In [1]: import numpy as np

In [2]: from numpy import linalg as LA

In [3]: np.set_printoptions(precision=4, suppress=True, linewidth=200, sign=" ")

In [4]: feats = np.array([[-1, 2, -3, 4, -2, -6, 4, -4, -5],
   ...:     [3, -6, 9, -12, 6, 18, -12, 12, 15],
   ...:     [0, 0, 0, 0, 0, 0, 0, 0, 0],
   ...:     [-1, 2, -3, 4, -2, -6, 4, -4, -5],
   ...:     [0, 0, 0, 0, 0, 0, 0, 0, 0],
   ...:     [2, -4, 6, -8, 4, 12, -8, 8, 10],
   ...:     [-3, 6, -9, 12, -6, -18, 12, -12, -15]])

In [5]: U, s, vt = LA.svd(feats)

In [6]: s.round(4) + 0
Out[6]: array([ 55.2087,   0.    ,   0.    ,   0.    ,   0.    ,   0.    ,   0.    ])

In [7]: out = U[:, :1] @ np.diag(s[:1]) @ vt[:1]

In [8]: round(np.abs(feats - out).max(), 4)
Out[8]: np.float64(0.0)

In [9]: LA.matrix_rank(out)
Out[9]: np.int64(1)

In [10]: round(float(LA.norm(feats - out) / LA.norm(feats)), 4)
Out[10]: 0.0

In [11]: LA.matrix_rank(feats, rtol=0.1)
Out[11]: np.int64(1)

In [12]: LA.cond(feats) > 100
Out[12]: np.True_

In [13]: T = np.stack([feats, 4 * feats, feats[::-1]])

In [14]: np.einsum("bij,cij->bc", T, T)
Out[14]: 
array([[  3048,  12192,   2413],
       [ 12192,  48768,   9652],
       [  2413,   9652,   3048]])

In [15]: (T @ feats.T).shape
Out[15]: (3, 7, 7)

In [16]: T.shape
Out[16]: (3, 7, 9)

In [17]: LA.matrix_rank(T.reshape(3, -1))
Out[17]: np.int64(2)

In [18]: LA.lstsq(feats[:-1].T, feats[-1])[2]
Out[18]: np.int32(1)

In [19]: round(float(np.trace(LA.pinv(feats) @ feats)), 4)
Out[19]: 1.0

In [20]: np.unique(feats.round(6), axis=0).shape
Out[20]: (5, 9)

In [21]: F = np.tril(np.array([[-5, -4, 4], [1, 1, -4], [2, -4, -3]]), -1) + np.eye(3, dtype=int)

In [22]: F
Out[22]: 
array([[ 1,  0,  0],
       [ 1,  1,  0],
       [ 2, -4,  1]])

In [23]: out = F[0, 0] * F[1:] - np.outer(F[1:, 0], F[0])

In [24]: out
Out[24]: 
array([[ 0,  1,  0],
       [ 0, -4,  1]])

In [25]: F[:, 0] / F[0, 0]
Out[25]: array([ 1.,  1.,  2.])

In [26]: np.flatnonzero(~out.round(6).any(axis=1))
Out[26]: array([], dtype=int64)

In [27]: X = np.load("a.npy")

In [28]: X
Out[28]: 
array([[ 1., -2.,  3.],
       [ 2., -1.,  2.],
       [ 0.,  0.,  3.]])

In [29]: Q = X.astype(float).copy()

In [30]: for j in range(3):
    ...:     Q[:, j] -= Q[:, :j] @ (Q[:, :j].T @ Q[:, j])
    ...:     Q[:, j] /= LA.norm(Q[:, j])
    ...: 

In [31]: Q.round(4) + 0
Out[31]: 
array([[ 0.4472, -0.8944,  0.    ],
       [ 0.8944,  0.4472,  0.    ],
       [ 0.    ,  0.    ,  1.    ]])

In [32]: np.round(Q.T @ X, 4) + 0
Out[32]: 
array([[ 2.2361, -1.7889,  3.1305],
       [ 0.    ,  1.3416, -1.7889],
       [ 0.    ,  0.    ,  3.    ]])

In [33]: np.round(Q.T @ Q, 4) + 0
Out[33]: 
array([[ 1.,  0.,  0.],
       [ 0.,  1.,  0.],
       [ 0.,  0.,  1.]])

In [34]: data = np.loadtxt("layer12.csv", delimiter=",")

In [35]: data
Out[35]: 
array([[ 0.,  0.,  3.,  2., -2.,  1.,  2.,  0.],
       [ 0.,  0., -1., -2., -2., -3.,  2.,  0.],
       [ 0.,  0.,  0.,  3.,  3., -2.,  3.,  3.],
       [ 0.,  0.,  0.,  0., -2.,  3.,  3.,  3.],
       [ 0.,  0.,  0.,  0.,  0., -1., -1.,  3.],
       [ 0.,  0.,  0.,  0.,  0.,  0.,  3.,  2.],
       [ 0.,  0.,  0.,  0.,  0.,  0.,  0., -1.],
       [ 0.,  0.,  0.,  0.,  0.,  0.,  0.,  0.]])

In [36]: LA.matrix_rank(data, rtol=0.1)
Out[36]: np.int64(5)

In [37]: np.argsort(-LA.norm(data, axis=0).round(6), kind="stable")[:3]
Out[37]: array([ 6,  7,  5])

In [38]: [round(float(x), 4) for x in LA.svd(data, compute_uv=False)[:3]]
Out[38]: [7.7166, 5.8395, 4.9133]

In [39]: rng = np.random.default_rng(69)

In [40]: out = data + rng.integers(-2, 3, (8, 6)) @ rng.integers(-2, 3, (6, 8))

In [41]: out
Out[41]: 
array([[-11.,   2.,  10.,   0.,  -8.,   5.,   5.,  -2.],
       [ -7.,   8.,   5.,  -4.,  -9.,   1.,   8.,  -3.],
       [  3.,   0.,  -4.,   2.,   4.,  -6.,   4.,   6.],
       [  5.,   4.,   2.,   6.,  -4.,   5.,   3.,   0.],
       [ -1.,  -6.,   0.,   8.,  -8.,  -5.,  -8.,  10.],
       [  2.,  -2.,   2.,   7.,  -7.,   2.,   3.,   0.],
       [  1.,  -6.,  -5.,  -1.,   2.,  -4., -10.,   7.],
       [ -2.,  -4.,   3.,   4.,  -4.,   2.,   2.,  -3.]])

In [42]: out - data
Out[42]: 
array([[-11.,   2.,   7.,  -2.,  -6.,   4.,   3.,  -2.],
       [ -7.,   8.,   6.,  -2.,  -7.,   4.,   6.,  -3.],
       [  3.,   0.,  -4.,  -1.,   1.,  -4.,   1.,   3.],
       [  5.,   4.,   2.,   6.,  -2.,   2.,   0.,  -3.],
       [ -1.,  -6.,   0.,   8.,  -8.,  -4.,  -7.,   7.],
       [  2.,  -2.,   2.,   7.,  -7.,   2.,   0.,  -2.],
       [  1.,  -6.,  -5.,  -1.,   2.,  -4., -10.,   8.],
       [ -2.,  -4.,   3.,   4.,  -4.,   2.,   2.,  -3.]])

In [43]: rank = LA.matrix_rank(data)

In [44]: rank
Out[44]: np.int64(6)

In [45]: null = LA.svd(data)[2][rank:].T

In [46]: np.allclose(data @ null, 0)
Out[46]: True

In [47]: null.shape
Out[47]: (8, 2)

In [48]: np.round(null @ null.T, 4) + 0
Out[48]: 
array([[ 1.,  0.,  0.,  0.,  0.,  0.,  0.,  0.],
       [ 0.,  1.,  0.,  0.,  0.,  0.,  0.,  0.],
       [ 0.,  0.,  0.,  0.,  0.,  0.,  0.,  0.],
       [ 0.,  0.,  0.,  0.,  0.,  0.,  0.,  0.],
       [ 0.,  0.,  0.,  0.,  0.,  0.,  0.,  0.],
       [ 0.,  0.,  0.,  0.,  0.,  0.,  0.,  0.],
       [ 0.,  0.,  0.,  0.,  0.,  0.,  0.,  0.],
       [ 0.,  0.,  0.,  0.,  0.,  0.,  0.,  0.]])

In [49]: [int(LA.matrix_rank(data[:i])) for i in range(1, len(data) + 1)]
Out[49]: [1, 2, 3, 4, 5, 6, 6, 6]

In [50]: data @ data
Out[50]: 
array([[  0.,   0.,   0.,   9.,   5.,   2.,  20.,   9.],
       [  0.,   0.,   0.,  -3.,   1.,  -2., -16., -23.],
       [  0.,   0.,   0.,   0.,  -6.,   6.,   0.,  11.],
       [  0.,   0.,   0.,   0.,   0.,   2.,  11.,  -3.],
       [  0.,   0.,   0.,   0.,   0.,   0.,  -3.,  -1.],
       [  0.,   0.,   0.,   0.,   0.,   0.,   0.,  -3.],
       [  0.,   0.,   0.,   0.,   0.,   0.,   0.,   0.],
       [  0.,   0.,   0.,   0.,   0.,   0.,   0.,   0.]])

In [51]: np.prod(np.diag(data)), np.round(LA.det(data), 4)
Out[51]: (np.float64(0.0), np.float64(0.0))

In [52]: LA.matrix_rank(data - data[0, 0] * np.eye(8))
Out[52]: np.int64(6)

In [53]: LA.inv(data)
LinAlgError: Singular matrix


In [54]: M = np.loadtxt("m.csv", delimiter=",")

In [55]: M
Out[55]: 
array([[ -6.7337, -15.8876, -22.2581],
       [ -4.6231, -12.704 , -17.6307],
       [ -2.9736,  -9.9586, -13.6622],
       [ -1.2932,  -6.6767,  -8.9607],
       [  0.0425,  -2.5616,  -3.2112],
       [  0.117 ,  -1.893 ,  -2.314 ],
       [  0.1035,  -0.8787,  -1.0062],
       [  0.6049,   0.6478,   0.5427],
       [  2.0939,   1.1312,   0.9851],
       [  2.3044,   1.1933,   1.0508],
       [  2.4753,   1.2437,   1.1051],
       [  8.4084,   3.0896,   3.4153],
       [ 10.2015,   3.6925,   4.2276],
       [ 16.5108,   5.9394,   7.3401],
       [ 30.7192,  11.4776,  15.2459],
       [ 31.0314,  11.6046,  15.4292]])

In [56]: W2 = M[[13, 11]].astype(float)

In [57]: for _ in range(6):
    ...:     lab = LA.norm(M[:, None] - W2, axis=-1).argmin(axis=1)
    ...:     W2 = np.array([M[lab == j].mean(axis=0) for j in range(2)])
    ...: 

In [58]: lab
Out[58]: array([ 1,  1,  1,  1,  1,  1,  1,  1,  1,  1,  1,  1,  1,  0,  0,  0])

In [59]: W2
Out[59]: 
array([[26.0871,  9.6739, 12.6717],
       [ 0.8252, -3.0432, -4.4397]])
